% ipython --no-banner

In [1]: import numpy as np

In [2]: np.set_printoptions(precision=1, suppress=True, linewidth=200, sign=" ")

In [3]: Z = 20 * np.array([[-0.2, 0.3, -1.0], [3.2, -0.9, 2.2], [1.5, -0.6, 1.1]])

In [4]: rng = np.random.default_rng(7637)

In [5]: lab = rng.integers(0, 3, 28)

In [6]: J = Z[lab] + rng.normal(size=(28, 3))

In [7]: print(J)
[[ 29.8 -10.1  21.3]
 [ -4.5   6.6 -19.2]
 [ 64.4 -18.9  46.2]
 [ -5.3   5.6 -21.1]
 [ -2.7   5.5 -20.5]
 [ 30.  -10.5  22.4]
 [ -4.1   5.2 -19.2]
 [ 29.2 -11.2  21.7]
 [ -3.    7.3 -21.6]
 [ -3.    8.5 -22.3]
 [ 61.2 -21.7  44.6]
 [ 29.7 -12.3  20.6]
 [ 31.3 -10.7  22.9]
 [ -3.9   5.8 -19.3]
 [ -2.    4.9 -18.2]
 [ 64.3 -18.1  44.2]
 [ 32.1 -12.9  20.1]
 [ -4.5   5.6 -19.6]
 [ 29.1 -11.8  22.1]
 [ 62.  -16.4  42.9]
 [ -5.2   7.  -19.2]
 [ -4.7   7.1 -21.6]
 [ -3.3   5.5 -17.9]
 [ 29.5 -12.1  23.1]
 [ 65.  -18.   43.7]
 [ -4.1   5.7 -20.1]
 [ 65.1 -16.1  43.5]
 [ 65.5 -16.5  44.7]]

In [8]: A2 = np.c_[J[:, :2] @ np.array([[-8, 8], [-8, 7]]), np.array([5, 1, 5, 6, 8, 1, 8, 5, 1, 4, 7, 2, 6, 4, 8, 2, 0, 8, 9, 6, 3, 1, 4, 8, 8, 8, 7, 1])]

In [9]: print(A2)
[[-158.   168.1    5. ]
 [ -16.6   10.1    1. ]
 [-364.3  383.2    5. ]
 [  -2.1   -3.5    6. ]
 [ -22.2   16.7    8. ]
 [-156.5  166.9    1. ]
 [  -9.2    4.     8. ]
 [-143.9  155.1    5. ]
 [ -35.    27.7    1. ]
 [ -44.3   35.7    4. ]
 [-315.6  337.4    7. ]
 [-139.7  152.     2. ]
 [-164.9  175.6    6. ]
 [ -14.9    9.1    4. ]
 [ -23.3   18.4    8. ]
 [-369.2  387.3    2. ]
 [-154.1  167.     0. ]
 [  -9.     3.4    8. ]
 [-138.3  150.2    9. ]
 [-365.4  381.8    6. ]
 [ -14.6    7.6    3. ]
 [ -19.    11.8    1. ]
 [ -17.    11.5    4. ]
 [-138.6  150.7    8. ]
 [-376.1  394.1    8. ]
 [ -12.3    6.6    8. ]
 [-392.4  408.5    7. ]
 [-392.3  408.8    1. ]]

In [10]: print(np.linalg.matrix_rank(np.c_[J, A2]))
4

In [11]: print(np.linalg.norm(np.linalg.qr(J)[0].T @ A2, axis=0) ** 2 / ((A2 ** 2).sum(axis=0) + 1e-12))
[ 1.   1.   0.7]

In [12]: print(np.round(np.linalg.lstsq(J, A2[:, 0])[0], 1) + 0)
[-8. -8.  0.]

In [13]: Z = J[[16, 1]].astype(float)

In [14]: for _ in range(7):
    ...:     lab = np.linalg.norm(J[:, None] - Z, axis=-1).argmin(axis=1)
    ...:     Z = np.array([J[lab == j].mean(axis=0) for j in range(2)])
    ...: 

In [15]: print(lab)
[ 0  1  0  1  1  0  1  0  1  1  0  0  0  1  1  0  0  1  0  0  1  1  1  0  0  1  0  0]

In [16]: print(np.bincount(lab))
[ 15  13]

In [17]: print(Z[1] - Z[0])
[-49.8  20.7 -52.2]

In [18]: print(Z)
[[ 45.9 -14.5  32.3]
 [ -3.9   6.2 -20. ]]

In [19]: A2 = J / np.linalg.norm(J, axis=1, keepdims=True)

In [20]: G = A2 @ A2.T

In [21]: print(np.linalg.norm(A2, axis=1))
[ 1.  1.  1.  1.  1.  1.  1.  1.  1.  1.  1.  1.  1.  1.  1.  1.  1.  1.  1.  1.  1.  1.  1.  1.  1.  1.  1.  1.]

In [22]: u = np.array([3, 0, 0])

In [23]: print(np.correlate(J[22], J[8], "full"))
[  72.  -142.3  436.  -147.4   53. ]

In [24]: x = np.array([-2, -1, 2])

In [25]: target = J @ x

In [26]: beta, lr = np.zeros(3), 1 / np.linalg.norm(J, 2) ** 2

In [27]: for i in range(40):
    ...:     beta -= lr * J.T @ (J @ beta - target)
    ...:     if i % 10 == 0: print(i, round(np.linalg.norm(J @ beta - target), 1))
    ...: 
0 143.7
10 92.5
20 59.6
30 38.5

In [28]: print(beta)
[-1.6 -0.4  1.8]

In [29]: print(np.round(np.linalg.cond(J), 1))
27.5

In [30]: W0 = np.load("out10.npy")

In [31]: print(W0)
[[-2.5  2.5  3.8 -3.3  0.2  0.3]
 [-2.2 -5.3 -3.1  3.7 -2.2 -4.4]
 [ 1.  -0.7 -2.1  1.2 -0.6 -0.3]
 [-1.7 -3.6 -0.9  2.1 -1.5 -2.7]
 [-1.6 -3.7 -1.1  2.  -2.  -2.9]
 [ 1.   2.2  1.4 -1.3  0.7  1.9]
 [ 0.9  2.4  1.2 -1.5  1.2  1.9]
 [ 2.  -0.9 -2.7  1.   0.2  0.4]
 [ 1.1  1.1 -0.1  0.2  0.4  1.2]
 [-0.3  0.   0.   0.  -0.1 -0.3]
 [ 1.4  1.5 -0.6 -0.4  0.8  2.3]
 [-1.2 -4.8 -2.6  3.2 -1.2 -3.4]
 [ 0.6  0.6 -0.3 -0.5  0.4  0.4]
 [-0.1  4.5  2.9 -3.1  1.   2.3]
 [-0.9  1.4  1.5 -1.1  0.1  0.2]
 [-0.9 -0.8  0.1  0.3 -0.1 -1.2]
 [ 2.1  3.5  1.5 -2.   1.4  2.9]
 [ 0.6 -4.4 -2.9  3.5 -0.9 -2.8]
 [-0.3  2.1  1.6 -1.6  0.2  1. ]]

In [32]: lab = rng.permutation(6)

In [33]: A2 = W0[:, lab] * rng.choice([-1, 1], 6)

In [34]: print(A2)
[[-2.5 -3.8  3.3 -0.2 -0.3 -2.5]
 [-2.2  3.1 -3.7  2.2  4.4  5.3]
 [ 1.   2.1 -1.2  0.6  0.3  0.7]
 [-1.7  0.9 -2.1  1.5  2.7  3.6]
 [-1.6  1.1 -2.   2.   2.9  3.7]
 [ 1.  -1.4  1.3 -0.7 -1.9 -2.2]
 [ 0.9 -1.2  1.5 -1.2 -1.9 -2.4]
 [ 2.   2.7 -1.  -0.2 -0.4  0.9]
 [ 1.1  0.1 -0.2 -0.4 -1.2 -1.1]
 [-0.3 -0.  -0.   0.1  0.3 -0. ]
 [ 1.4  0.6  0.4 -0.8 -2.3 -1.5]
 [-1.2  2.6 -3.2  1.2  3.4  4.8]
 [ 0.6  0.3  0.5 -0.4 -0.4 -0.6]
 [-0.1 -2.9  3.1 -1.  -2.3 -4.5]
 [-0.9 -1.5  1.1 -0.1 -0.2 -1.4]
 [-0.9 -0.1 -0.3  0.1  1.2  0.8]
 [ 2.1 -1.5  2.  -1.4 -2.9 -3.5]
 [ 0.6  2.9 -3.5  0.9  2.8  4.4]
 [-0.3 -1.6  1.6 -0.2 -1.  -2.1]]

In [35]: U, _, Vt = np.linalg.svd(W0.T @ A2)

In [36]: print(lab)
[ 0  2  3  4  5  1]

In [37]: print(np.round(U @ Vt, 1) + 0)
[[ 1.  0.  0.  0.  0.  0.]
 [ 0.  0.  0.  0.  0. -1.]
 [ 0. -1.  0.  0.  0.  0.]
 [ 0.  0. -1.  0.  0.  0.]
 [ 0.  0.  0. -1.  0.  0.]
 [ 0.  0.  0.  0. -1.  0.]]

In [38]: G = np.cov(W0, rowvar=False)

In [39]: print(G)
[[ 1.9  1.8 -0.2 -0.6  0.9  2. ]
 [ 1.8  8.8  5.  -6.   2.8  6.1]
 [-0.2  5.   4.  -3.9  1.4  2.9]
 [-0.6 -6.  -3.9  4.4 -1.8 -3.9]
 [ 0.9  2.8  1.4 -1.8  1.1  2.2]
 [ 2.   6.1  2.9 -3.9  2.2  4.7]]

In [40]: print(np.polyfit(W0[:, 0], W0[:, 1], 1))
[ 0.9 -0.1]

In [41]: arr = np.loadtxt("data.csv", delimiter=",")

In [42]: print(arr.round(1) + 0)
[[-0.5  0.2 -0.5  0.1  0.6  0.1]
 [-0.4 -0.3 -0.2  0.2 -0.4 -0.6]
 [ 0.1  0.1 -0.3 -0.3  0.3 -0.2]
 [ 0.3  0.1 -0.1 -0.6  0.  -0.5]
 [ 0.   0.9  0.1  0.4 -0.2 -0.2]
 [-0.3  0.   0.7 -0.1  0.4 -0.4]
 [ 0.5 -0.3 -0.1  0.6  0.4 -0.3]]

In [43]: A2 = W0 / np.sqrt((W0 ** 2).mean(axis=1, keepdims=True))

In [44]: print(np.linalg.matrix_rank(A2) == np.linalg.matrix_rank(W0))
True

In [45]: print(np.round(W0 - W0.mean(axis=1, keepdims=True), 1) + 0)
[[-2.7  2.3  3.6 -3.5  0.   0.1]
 [ 0.  -3.  -0.8  6.   0.  -2.2]
 [ 1.2 -0.4 -1.8  1.4 -0.3  0. ]
 [-0.3 -2.2  0.5  3.5 -0.1 -1.3]
 [-0.1 -2.2  0.4  3.6 -0.4 -1.3]
 [ 0.   1.2  0.4 -2.3 -0.3  0.9]
 [-0.1  1.4  0.2 -2.5  0.2  0.9]
 [ 2.  -0.9 -2.7  1.   0.2  0.4]
 [ 0.5  0.5 -0.8 -0.4 -0.2  0.5]
 [-0.2  0.1  0.1  0.1  0.  -0.2]
 [ 0.6  0.7 -1.4 -1.2  0.   1.5]
 [ 0.5 -3.1 -0.9  4.9  0.5 -1.7]
 [ 0.4  0.4 -0.5 -0.7  0.2  0.2]
 [-1.4  3.2  1.6 -4.4 -0.3  1. ]
 [-1.1  1.2  1.3 -1.3 -0.1  0. ]
 [-0.5 -0.4  0.5  0.7  0.3 -0.8]
 [ 0.5  1.9 -0.1 -3.6 -0.2  1.3]
 [ 1.8 -3.2 -1.7  4.6  0.3 -1.6]
 [-0.8  1.6  1.1 -2.1 -0.3  0.5]]

In [46]: print(np.linalg.norm(A2, axis=1))
[ 2.4  2.4  2.4  2.4  2.4  2.4  2.4  2.4  2.4  2.4  2.4  2.4  2.4  2.4  2.4  2.4  2.4  2.4  2.4]

In [47]: print(A2[11])
[-0.4 -1.6 -0.9  1.1 -0.4 -1.1]

In [48]: A2 = np.c_[arr[:, :5] @ np.array([[6, -2, 5, 7, 6],
    ...:     [6, 7, 4, 7, -9],
    ...:     [-9, 1, 4, 0, 5],
    ...:     [9, 0, -5, 4, -4],
    ...:     [1, 5, -8, -4, -8]]), np.array([1, 1, 3, 2, 0, 1, 0])]

In [49]: print(A2)
[[  3.7   4.6  -9.2  -4.6 -12.2   1. ]
 [ -1.2  -3.7  -1.8  -2.7   1.8   1. ]
 [  2.1   1.6  -0.4  -0.3  -2.8   3. ]
 [ -1.3   0.2   4.3   0.8   2.3   2. ]
 [  7.9   5.3   3.5   8.5  -7.4   0. ]
 [ -9.4   3.5  -1.6  -4.6  -1.1   1. ]
 [  8.   -1.   -5.    2.6  -0.4   0. ]]

In [50]: print(np.linalg.matrix_rank(np.c_[arr, A2]))
7

In [51]: print(np.linalg.norm(np.linalg.qr(arr)[0].T @ A2, axis=0) ** 2 / ((A2 ** 2).sum(axis=0) + 1e-12))
[ 1.   1.   1.   1.   1.   0.9]

In [52]: print(np.linalg.matrix_rank(A2))
6

In [53]: print(np.round(np.linalg.lstsq(arr, A2[:, 0])[0], 1) + 0)
[ 6.  6. -9.  9.  1.  0.]

In [54]: print(np.round(np.linalg.norm(A2 - arr @ np.linalg.lstsq(arr, A2)[0], axis=0), 1) + 0)
[ 0.   0.   0.   0.   0.   1.1]

In [55]: print(round(float(np.linalg.norm(A2, 1)), 1), np.round(np.linalg.norm(A2, np.inf), 1))
33.5 35.3

In [56]: print(np.round(np.linalg.norm(A2[1] - A2[4]), 1))
20.1

In [57]: print(round(float(np.linalg.norm(A2) ** 2 / np.linalg.norm(A2, 2) ** 2), 1))
2.0

In [58]: print(round(float(np.linalg.norm(A2, 2)), 1))
20.4

In [59]: x = np.array([0, 0, 0, 0, 2, 2])

In [60]: target = arr @ x

In [61]: print(target.round(1) + 0)
[ 1.3 -2.2  0.  -0.9 -0.8  0.2  0.2]

In [62]: target = target + 0.1 * rng.normal(size=7)

In [63]: print(target.round(1) + 0)
[ 1.2 -2.2  0.2 -1.1 -0.9  0.   0.3]

In [64]: beta, *_ = np.linalg.lstsq(arr, target)

In [65]: print(np.round(np.linalg.norm(target - arr @ beta), 1))
0.2

In [66]: print(beta.round(1) + 0)
[ 0.1 -0.1 -0.1  0.   2.   2.1]

In [67]: M = np.load("x.npy")

In [68]: print(M)
[[-0.4 -0.3 -0.9]
 [-0.3  0.9 -0.2]
 [-0.9 -0.2  0.5]]

In [69]: # symmetric, so the eigenvalues are real

In [70]: print(np.round(np.linalg.norm(M, "nuc"), 1))
3.0

In [71]: print(np.linalg.norm(M, axis=1))
[ 1.  1.  1.]

In [72]: print(round(M[1] @ M[2], 1))
-0.0

In [73]: A = np.array([[-2, 2, -2, 2, -1, -1, -1],
    ...:     [-1, -2, 2, -2, 2, -1, -1],
    ...:     [-1, -1, -2, 2, -2, 2, -1],
    ...:     [-1, -1, -1, -2, 2, -2, 2],
    ...:     [2, -1, -1, -1, -2, 2, -2],
    ...:     [-2, 2, -1, -1, -1, -2, 2],
    ...:     [2, -2, 2, -1, -1, -1, -2]])

In [74]: O, Rm = np.linalg.qr(J)

In [75]: print(O.shape, Rm.shape)
(28, 3) (3, 3)

In [76]: print(Rm)
[[-190.    58.4 -137.1]
 [   0.   -20.8   56. ]
 [   0.     0.   -28.1]]

In [77]: print(np.abs(np.diag(Rm)))
[ 190.    20.8   28.1]

In [78]: print(np.round(O.T @ O, 1) + 0)
[[ 1.  0.  0.]
 [ 0.  1.  0.]
 [ 0.  0.  1.]]

In [79]: E = np.loadtxt("sample9.csv", delimiter=",")

In [80]: print(E)
[[-0.1  1. ]
 [ 1.   0.1]]

In [81]: evals, V = np.linalg.eigh(E)

In [82]: print(np.unique(evals.round(6) + 0, return_counts=True)[1])
[ 1  1]

In [83]: print((evals > 1e-8).sum(), (evals < -1e-8).sum())
1 1

In [84]: print(np.linalg.svd(E, compute_uv=False))
[ 1.  1.]

In [85]: print(np.abs(V[:, -1]))
[ 0.7  0.8]

In [86]: print(evals)
[-1.  1.]
